$ ipython --no-banner

In [1]: import numpy as np

In [2]: from numpy import linalg as LA

In [3]: np.set_printoptions(suppress=True, linewidth=140)

In [4]: rd = lambda a: np.round(a, 2) + 0

In [5]: F = np.loadtxt("dump.csv", delimiter=",")

In [6]: F
Out[6]: 
array([[-2.,  0.,  0.,  0.],
       [ 0., -2.,  0., -3.],
       [ 0.,  0., -2.,  0.],
       [ 0., -3.,  0., -2.]])

In [7]: O, evecs = LA.qr(F[:, :1])[0], LA.qr(F[:, 1:])[0]

In [8]: sigma = LA.svd(O.T @ evecs, compute_uv=False)

In [9]: (sigma > 0.9).sum()
Out[9]: np.int64(0)

In [10]: rd(np.degrees(np.arccos(sigma.clip(0, 1))))
Out[10]: array([90.])

In [11]: rd(LA.norm(O @ O.T - evecs @ evecs.T, 2))
Out[11]: np.float64(1.0)

In [12]: w, evecs = LA.eigh(F)

In [13]: x = np.array([-3, 1, 2, 1])

In [14]: np.abs(F).sum(axis=1).max(), np.abs(w).max()
Out[14]: (np.float64(5.0), np.float64(5.0))

In [15]: f = np.array([0, 3, 0])

In [16]: M = f[np.abs(np.subtract.outer(np.arange(3), np.arange(3)))]

In [17]: M
Out[17]: 
array([[0, 3, 0],
       [3, 0, 3],
       [0, 3, 0]])

In [18]: r = LA.matrix_rank(M)

In [19]: r
Out[19]: np.int64(2)

In [20]: null = LA.svd(M)[2][r:].T

In [21]: rd(null @ null.T)
Out[21]: 
array([[ 0.5,  0. , -0.5],
       [ 0. ,  0. ,  0. ],
       [-0.5,  0. ,  0.5]])

In [22]: null.shape
Out[22]: (3, 1)

In [23]: LA.matrix_rank(M.T @ M), LA.matrix_rank(M @ M.T)
Out[23]: (np.int64(2), np.int64(2))

In [24]: [int(LA.matrix_rank(np.delete(M, i, axis=0))) for i in range(3)]
Out[24]: [2, 1, 2]

In [25]: rd(LA.norm(M, axis=0))
Out[25]: array([3.  , 4.24, 3.  ])

In [26]: rd(LA.norm(M[2], 1)), rd(LA.norm(M[2], np.inf))
Out[26]: (np.float64(3.0), np.float64(3.0))

In [27]: (F != 0).astype(int)
Out[27]: 
array([[1, 0, 0, 0],
       [0, 1, 0, 1],
       [0, 0, 1, 0],
       [0, 1, 0, 1]])

In [28]: rd(np.sort(LA.eigvals(F).real))
Out[28]: array([-5., -2., -2.,  1.])

In [29]: (LA.matrix_power((F != 0) + (F.T != 0) + np.eye(4), 4) > 0).astype(int)
Out[29]: 
array([[1, 0, 0, 0],
       [0, 1, 0, 1],
       [0, 0, 1, 0],
       [0, 1, 0, 1]])

In [30]: rd(LA.det(F))
Out[30]: np.float64(-20.0)

In [31]: np.flatnonzero(LA.matrix_power((F != 0) + (F.T != 0) + np.eye(4), 4)[1])
Out[31]: array([1, 3])

In [32]: rng = np.random.default_rng(23)

In [33]: idx = rng.permutation(3)

In [34]: idx
Out[34]: array([2, 1, 0])

In [35]: out = M[idx][:, idx]

In [36]: np.diag(out)
Out[36]: array([0, 0, 0])

In [37]: np.allclose(out, M)
Out[37]: True

In [38]: rd(np.sort(np.abs(LA.eigvals(out))))
Out[38]: array([0.  , 4.24, 4.24])

In [39]: out
Out[39]: 
array([[0, 3, 0],
       [3, 0, 3],
       [0, 3, 0]])

In [40]: W = np.array([[2, 1, 2], [-1, -3, -1], [2, 2, -3]])

In [41]: beta = np.array([-5, 1, -2])

In [42]: H = np.maximum(M @ W + beta, 0)

In [43]: H
Out[43]: 
array([[ 0,  0,  0],
       [ 7, 10,  0],
       [ 0,  0,  0]])

In [44]: rd((H > 0).mean(axis=0))
Out[44]: array([0.33, 0.33, 0.  ])

In [45]: LA.matrix_rank(H)
Out[45]: np.int64(1)

In [46]: C = np.array([[-3, -3], [-1, -3], [2, 3]])

In [47]: W @ C
Out[47]: 
array([[ -3,  -3],
       [  4,   9],
       [-14, -21]])

In [48]: out = np.array([[0, -1, 0], [1, -1, 0], [-2, -2, 1]])

In [49]: J = np.triu(out)

In [50]: J
Out[50]: 
array([[ 0, -1,  0],
       [ 0, -1,  0],
       [ 0,  0,  1]])

In [51]: # 2 groups of indices that never mix

In [52]: Uu, sigma, VT = LA.svd(J)

In [53]: np.argmax(sigma[:-1] / (sigma[1:] + 1e-6)) + 1
Out[53]: np.int64(2)

In [54]: rd(sigma)
Out[54]: array([1.41, 1.  , 0.  ])

In [55]: out = Uu[:, :2] @ np.diag(sigma[:2]) @ VT[:2]

In [56]: rd(LA.norm(J - out, 2)), sigma[2]
Out[56]: (np.float64(0.0), np.float64(0.0))

In [57]: rd(out)
Out[57]: 
array([[ 0., -1.,  0.],
       [ 0., -1.,  0.],
       [ 0.,  0.,  1.]])

In [58]: rd(np.abs(J - out).max())
Out[58]: np.float64(0.0)

In [59]: LA.matrix_rank(J, rtol=0.05)
Out[59]: np.int64(2)

In [60]: Uu, sigma, VT = LA.svd(out)

In [61]: evecs = VT[:(sigma > 1e-8).sum()]

In [62]: x = out[0] + 5 * out[1] + rng.integers(2) * np.eye(3)[1]

In [63]: rd(x)
Out[63]: array([ 0., -6.,  0.])

In [64]: LA.matrix_rank(np.vstack([out, x]))
Out[64]: np.int64(2)

In [65]: m1 = np.load("block4.npy")

In [66]: m1
Out[66]: 
array([[ 0,  0,  0, -2],
       [ 0,  0,  0,  0],
       [ 2,  0,  0,  0],
       [ 0, -1,  0,  0]])

In [67]: np.einsum("ii->", m1)
Out[67]: np.int64(0)

In [68]: rd(LA.det(m1.T))
Out[68]: np.float64(0.0)

In [69]: rd(LA.eigvals(m1).sum().real)
Out[69]: np.float64(0.0)

In [70]: np.einsum("ij,ji->", m1, m1)
Out[70]: np.int64(0)

In [71]: Uu, sigma, VT = LA.svd(m1)

In [72]: np.argmax(sigma[:-1] / (sigma[1:] + 1e-6)) + 1
Out[72]: np.int64(3)

In [73]: out = Uu[:, :3] @ np.diag(sigma[:3]) @ VT[:3]

In [74]: rd(LA.norm(m1 - out) / LA.norm(m1))
Out[74]: np.float64(0.0)

In [75]: np.abs(m1 - out).max()
Out[75]: np.float64(0.0)

In [76]: out
Out[76]: 
array([[ 0.,  0.,  0., -2.],
       [ 0.,  0.,  0.,  0.],
       [ 2.,  0.,  0.,  0.],
       [ 0., -1.,  0.,  0.]])

In [77]: LA.matrix_rank(m1, rtol=0.05)
Out[77]: np.int64(3)

In [78]: rd(LA.norm(J, axis=0))
Out[78]: array([0.  , 1.41, 1.  ])

In [79]: J[:, 1] @ J[:, 0]
Out[79]: np.int64(0)

In [80]: rd(LA.svd(J, compute_uv=False))
Out[80]: array([1.41, 1.  , 0.  ])

In [81]: theta = np.radians(45)

In [82]: r_ = np.eye(4)

In [83]: r_[1, 1] = r_[3, 3] = np.cos(theta)

In [84]: r_[1, 3], r_[3, 1] = -np.sin(theta), np.sin(theta)

In [85]: rd(r_)
Out[85]: 
array([[ 1.  ,  0.  ,  0.  ,  0.  ],
       [ 0.  ,  0.71,  0.  , -0.71],
       [ 0.  ,  0.  ,  1.  ,  0.  ],
       [ 0.  ,  0.71,  0.  ,  0.71]])

In [86]: out = m1 @ r_.T

In [87]: rd(out)
Out[87]: 
array([[ 0.  ,  1.41,  0.  , -1.41],
       [ 0.  ,  0.  ,  0.  ,  0.  ],
       [ 2.  ,  0.  ,  0.  ,  0.  ],
       [ 0.  , -0.71,  0.  , -0.71]])

In [88]: rd(LA.det(r_)), rd(np.trace(r_))
Out[88]: (np.float64(1.0), np.float64(3.41))

In [89]: W0 = np.load("x.npy")

In [90]: W0
Out[90]: 
array([[ 2.62,  2.07, -1.66],
       [ 3.79,  2.35, -1.4 ],
       [ 0.98,  1.39, -1.01],
       [ 2.22,  0.55,  0.08],
       [ 2.84,  1.  , -0.44],
       [ 4.88,  2.77, -1.53],
       [ 3.22,  1.91, -0.91],
       [ 1.42,  2.08, -1.67],
       [ 3.23,  1.75, -1.02],
       [ 1.11,  1.45, -1.01],
       [ 3.27,  1.89, -1.01],
       [ 2.37,  0.39, -0.01],
       [ 2.32,  0.58,  0.02],
       [ 3.79,  2.4 , -1.44],
       [ 0.39,  0.83, -0.42],
       [ 2.5 ,  2.17, -1.47],
       [ 1.52,  2.15, -1.5 ]])

In [91]: x = np.array([1, 2, 1])

In [92]: rhs = W0 @ x

In [93]: rd(LA.lstsq(W0, rhs)[0])
Out[93]: array([1., 2., 1.])

In [94]: rhs = rhs + 0.3 * rng.normal(size=17)

In [95]: rd(rhs)
Out[95]: array([5.08, 6.39, 2.88, 2.76, 4.67, 9.07, 6.38, 4.16, 5.8 , 2.84, 5.95, 3.59, 3.33, 7.08, 1.41, 5.21, 4.23])

In [96]: beta, *_ = LA.lstsq(W0, rhs)

In [97]: beta.round()
Out[97]: array([1., 1., 0.])

In [98]: rd(beta)
Out[98]: array([1.14, 1.3 , 0.23])
